$ python3 -q
>>> import numpy as np
>>> import numpy.linalg as la
>>> np.set_printoptions(precision=2, suppress=True, linewidth=200, sign=" ")
>>> m1 = np.load("arr.npy")
>>> m1
array([[-2, -1,  0, -2],
       [-1,  0,  1, -3],
       [ 3,  2,  1,  2],
       [ 0,  2,  3,  3]])
>>> left, sigma, Vt = la.svd(m1)
>>> sigma
array([ 6.65,  3.27,  2.26,  0.02])
>>> other = left[:, :3] @ np.diag(sigma[:3]) @ Vt[:3]
>>> round(la.norm(m1 - other, 2), 2), np.round(sigma[3], 2)
(np.float64(0.02), np.float64(0.02))
>>> la.matrix_rank(m1, rtol=0.05)
np.int64(3)
>>> round(la.norm(m1 - other) / la.norm(m1), 2)
np.float64(0.0)
>>> la.matrix_rank(other)
np.int64(3)
>>> la.svd(m1, compute_uv=False)
array([ 6.65,  3.27,  2.26,  0.02])
>>> np.zeros(4, 4)
Traceback (most recent call last):
  File "<python-input-13>", line 1, in <module>
    np.zeros(4, 4)
    ~~~~~~~~^^^^^^
TypeError: Cannot interpret '4' as a data type
>>> m1[4]
Traceback (most recent call last):
  File "<python-input-14>", line 1, in <module>
    m1[4]
    ~~^^^
IndexError: index 4 is out of bounds for axis 0 with size 4
>>> np.count_nonzero(m1)
np.int64(13)
>>> np.round(la.norm(m1), 2)
np.float64(7.75)
>>> proj = np.triu(np.array([[3, 3, 2, 3], [3, 2, 1, 3], [2, 0, 1, 3], [2, 2, 2, 2]]), 1) + np.eye(4)
>>> other = proj @ m1 @ la.inv(proj)
>>> np.poly(other)
array([ 1., -2., -8., 37., -1.])
>>> np.round(la.det(other), 2)
np.float64(-1.0)
>>> other
array([[  1.,   6.,   6., -37.],
       [  2.,   2.,   5., -19.],
       [  3.,  -1.,   5., -10.],
       [  0.,   2.,   1.,  -6.]])
>>> la.matrix_rank(other)
np.int64(4)
>>> np.argsort(-la.norm(other, axis=0).round(6), kind="stable")[:3]
array([ 3,  2,  1])
>>> rng = np.random.default_rng(69)
>>> K = np.eye(12, dtype=int)[rng.permutation(12)]
>>> K
array([[ 0,  0,  0,  0,  0,  0,  0,  0,  0,  0,  1,  0],
       [ 0,  0,  0,  0,  0,  0,  0,  0,  0,  0,  0,  1],
       [ 1,  0,  0,  0,  0,  0,  0,  0,  0,  0,  0,  0],
       [ 0,  0,  0,  0,  0,  0,  0,  0,  1,  0,  0,  0],
       [ 0,  1,  0,  0,  0,  0,  0,  0,  0,  0,  0,  0],
       [ 0,  0,  0,  0,  0,  1,  0,  0,  0,  0,  0,  0],
       [ 0,  0,  0,  0,  1,  0,  0,  0,  0,  0,  0,  0],
       [ 0,  0,  0,  0,  0,  0,  0,  0,  0,  1,  0,  0],
       [ 0,  0,  0,  0,  0,  0,  0,  1,  0,  0,  0,  0],
       [ 0,  0,  0,  0,  0,  0,  1,  0,  0,  0,  0,  0],
       [ 0,  0,  0,  1,  0,  0,  0,  0,  0,  0,  0,  0],
       [ 0,  0,  1,  0,  0,  0,  0,  0,  0,  0,  0,  0]])
>>> x = np.array([1, 5, 9, 7, 2, 0, 2, 7, 8, 8, 4, 3])
>>> np.abs(la.eigvals(K))
array([ 1.,  1.,  1.,  1.,  1.,  1.,  1.,  1.,  1.,  1.,  1.,  1.])
>>> [p for p in range(1, 25) if np.allclose(la.matrix_power(K, p), np.eye(12))]
[11, 22]
>>> K.T @ (K @ x)
array([ 1,  5,  9,  7,  2,  0,  2,  7,  8,  8,  4,  3])
>>> round(float(la.norm(x)), 2), round(float(la.norm(K @ x)), 2)
(19.13, 19.13)
>>> np.sort(np.abs(np.degrees(np.angle(la.eigvals(K)))))
array([   0.  ,    0.  ,   32.73,   32.73,   65.45,   65.45,   98.18,   98.18,  130.91,  130.91,  163.64,  163.64])
>>> np.round(la.det(K), 2)
np.float64(1.0)
>>> la.inv(K)
array([[ 0.,  0.,  1.,  0.,  0.,  0.,  0.,  0.,  0.,  0.,  0.,  0.],
       [ 0.,  0.,  0.,  0.,  1.,  0.,  0.,  0.,  0.,  0.,  0.,  0.],
       [ 0.,  0.,  0.,  0.,  0.,  0.,  0.,  0.,  0.,  0.,  0.,  1.],
       [ 0.,  0.,  0.,  0.,  0.,  0.,  0.,  0.,  0.,  0.,  1.,  0.],
       [ 0.,  0.,  0.,  0.,  0.,  0.,  1.,  0.,  0.,  0.,  0.,  0.],
       [ 0.,  0.,  0.,  0.,  0.,  1.,  0.,  0.,  0.,  0.,  0.,  0.],
       [ 0.,  0.,  0.,  0.,  0.,  0.,  0.,  0.,  0.,  1.,  0.,  0.],
       [ 0.,  0.,  0.,  0.,  0.,  0.,  0.,  0.,  1.,  0.,  0.,  0.],
       [ 0.,  0.,  0.,  1.,  0.,  0.,  0.,  0.,  0.,  0.,  0.,  0.],
       [ 0.,  0.,  0.,  0.,  0.,  0.,  0.,  1.,  0.,  0.,  0.,  0.],
       [ 1.,  0.,  0.,  0.,  0.,  0.,  0.,  0.,  0.,  0.,  0.,  0.],
       [ 0.,  1.,  0.,  0.,  0.,  0.,  0.,  0.,  0.,  0.,  0.,  0.]])
